$ python3 -q
>>> import numpy as np
>>> np.set_printoptions(precision=2, suppress=True, linewidth=140, legacy="1.25")
>>> def tidy(a):
...     return np.round(a, 2) + 0
... 
>>> E = np.loadtxt("mat.csv", delimiter=",")
>>> print(E)
[[ 0.15  1.19  2.93  0.03 -0.03]
 [-0.03  1.11  2.99  0.11  0.09]
 [-0.05  1.    3.01  0.05  0.1 ]
 [-0.09  0.85  3.05 -0.09  0.18]
 [ 0.    0.91  3.07 -0.15 -0.23]
 [-0.04  1.03  3.07  0.06  0.01]
 [-0.1   0.9   2.88 -0.02  0.06]
 [ 0.21  1.06  3.12  0.02  0.01]
 [-0.09  0.89  2.93  0.12 -0.19]
 [ 0.06  1.12  2.91 -0.01  0.08]
 [ 0.    1.03  2.85 -0.11  0.1 ]
 [-0.16  0.98  3.05 -0.18  0.01]
 [ 0.13  1.13  2.99  0.04 -0.08]
 [ 0.03  1.01  2.95  0.03 -0.03]
 [-0.03  1.13  2.86 -0.23  0.02]
 [-0.09  1.08  0.14  3.    0.92]
 [ 0.18  1.09  0.14  3.08  0.96]
 [-0.08  1.05  0.01  3.04  1.1 ]
 [-0.11  1.1   0.15  2.9   1.02]
 [ 0.02  1.1  -0.15  3.04  0.97]
 [ 0.14  0.98  0.01  2.96  1.03]
 [ 0.06  1.18 -0.07  3.02  0.98]
 [-0.06  1.05 -0.2   2.99  1.04]
 [ 0.07  0.88  0.13  3.03  0.96]
 [-0.19  0.79  0.    2.95  1.07]
 [ 0.1   1.03  0.15  3.11  1.  ]
 [-0.02  0.8  -0.06  3.02  1.01]
 [-0.04  1.08 -0.05  2.98  0.88]
 [ 0.    1.03  0.    3.03  1.08]
 [ 0.07  1.02 -0.14  3.07  1.06]]
>>> A2 = np.array([[2, -1], [1, -1], [-1, 0], [0, -2], [0, -2]])
>>> print(np.linalg.matrix_rank(E @ A2))
2
>>> print(np.vstack([E, A2.T]).shape)
(32, 5)
>>> Q, Rm = np.linalg.qr(E)
>>> print(np.allclose(Rm.T @ Rm, E.T @ E))
True
>>> W1 = np.array([[2, -2, 1, -2, -1],
...     [1, 2, 1, -1, 1],
...     [-2, 2, 2, 0, 0],
...     [-2, 0, -1, -2, -1],
...     [-2, 2, 0, 0, 1]])
>>> coef = np.array([-4, 2, -5, -1, 0])
>>> act = np.maximum(E @ W1 + coef, 0)
>>> print((act > 0).mean(axis=0))
[0.  1.  0.5 0.  0.5]
>>> C = np.array([[-1, -1], [-1, -1], [2, 2], [2, 0], [-1, 0]])
>>> print((act @ C).round(6).argmax(axis=1))
[1 1 1 1 1 1 1 1 1 1 1 1 1 1 1 0 0 0 0 0 0 0 0 0 0 0 0 0 0 0]
>>> Xs = (E - E.mean(axis=0)) / E.std(axis=0)
>>> print(np.argwhere(np.abs(Xs) > 2))
[[ 7  0]
 [24  1]
 [26  1]]
>>> coef = np.linalg.lstsq(np.delete(Xs, 3, axis=1), Xs[:, 3])[0]
>>> print(tidy(1 - np.var(Xs[:, 3] - np.delete(Xs, 3, axis=1) @ coef)))
0.99
>>> K = np.load("block5.npy")
>>> print(K)
[[  8  -8  -8   0   0   0]
 [  4  -6   6   0   0   0]
 [ -6   6  -8   0   0   0]
 [-12  12  12   4  -4  -4]
 [ -6   9  -9   2  -3   3]
 [  9  -9  12  -3   3  -4]]
>>> A2 = K[0, 0] * K[1:] - np.outer(K[1:, 0], K[0])
>>> print(A2)
[[   0  -16   80    0    0    0]
 [   0    0 -112    0    0    0]
 [   0    0    0   32  -32  -32]
 [   0   24 -120   16  -24   24]
 [   0    0  168  -24   24  -32]]
>>> print(np.flatnonzero(~A2.round(6).any(axis=1)))
[]
>>> print(np.linalg.matrix_rank(A2), np.linalg.matrix_rank(K))
5 6
>>> A = np.array([[6.26, 0.51, 5.85, 6.36, -2.87],
...     [7.08, 5.74, -7.74, 1.68, 4.3],
...     [3.38, -0.73, 2.91, 7.69, 4.43],
...     [1.1, 1.93, 2.24, 2.31, 0.9],
...     [-1.71, -3.67, 10.08, 6.85, 2.23],
...     [1.42, 3.09, -0.01, -2.43, 0.12],
...     [-4.57, 1.05, 4.99, 8.38, 4.12],
...     [-1.23, -2.66, 11.0, 8.65, 0.14],
...     [3.23, 2.07, 1.42, 2.95, 0.77],
...     [1.81, 1.46, 4.75, 1.54, -2.18]])
>>> Xs = (A - A.mean(axis=0)) / A.std(axis=0)
>>> print(tidy(Xs.std(axis=0)))
[1. 1. 1. 1. 1.]
>>> print(np.argwhere(np.abs(Xs) > 2))
[[1 2]]
>>> coef = np.linalg.lstsq(np.delete(Xs, 3, axis=1), Xs[:, 3])[0]
>>> print(tidy(1 - np.var(Xs[:, 3] - np.delete(Xs, 3, axis=1) @ coef)))
1.0
>>> print(tidy(coef))
[1.43 2.71 4.69 1.89]
>>> mat = np.load("layer9.npy")
>>> print(mat)
[[ 4  0 -3  1]
 [ 0  4  0 -3]
 [-3  0  4  0]
 [ 1 -3  0  4]]
>>> # equal to its transpose
>>> A2 = np.array([[8, 5], [4, 4]])
>>> C = np.kron(A2, mat)
>>> print(C.shape)
(8, 8)
>>> print(np.linalg.matrix_rank(C))
8
>>> print(tidy(np.linalg.norm(C, 2)), tidy(np.linalg.norm(A2, 2) * np.linalg.norm(mat, 2)))
82.54 82.54
>>> print(mat.shape)
(4, 4)
>>> print(mat - mat[0])
[[ 0  0  0  0]
 [-4  4  3 -4]
 [-7  0  7 -1]
 [-3 -3  3  3]]
>>> print(tidy(np.linalg.norm(mat)))
10.1
>>> print(np.count_nonzero(mat))
10
>>> print(tidy(np.linalg.svd(mat, compute_uv=False)))
[7.54 6.54 1.46 0.46]
>>> print(mat.sum(axis=0))
[2 1 1 2]
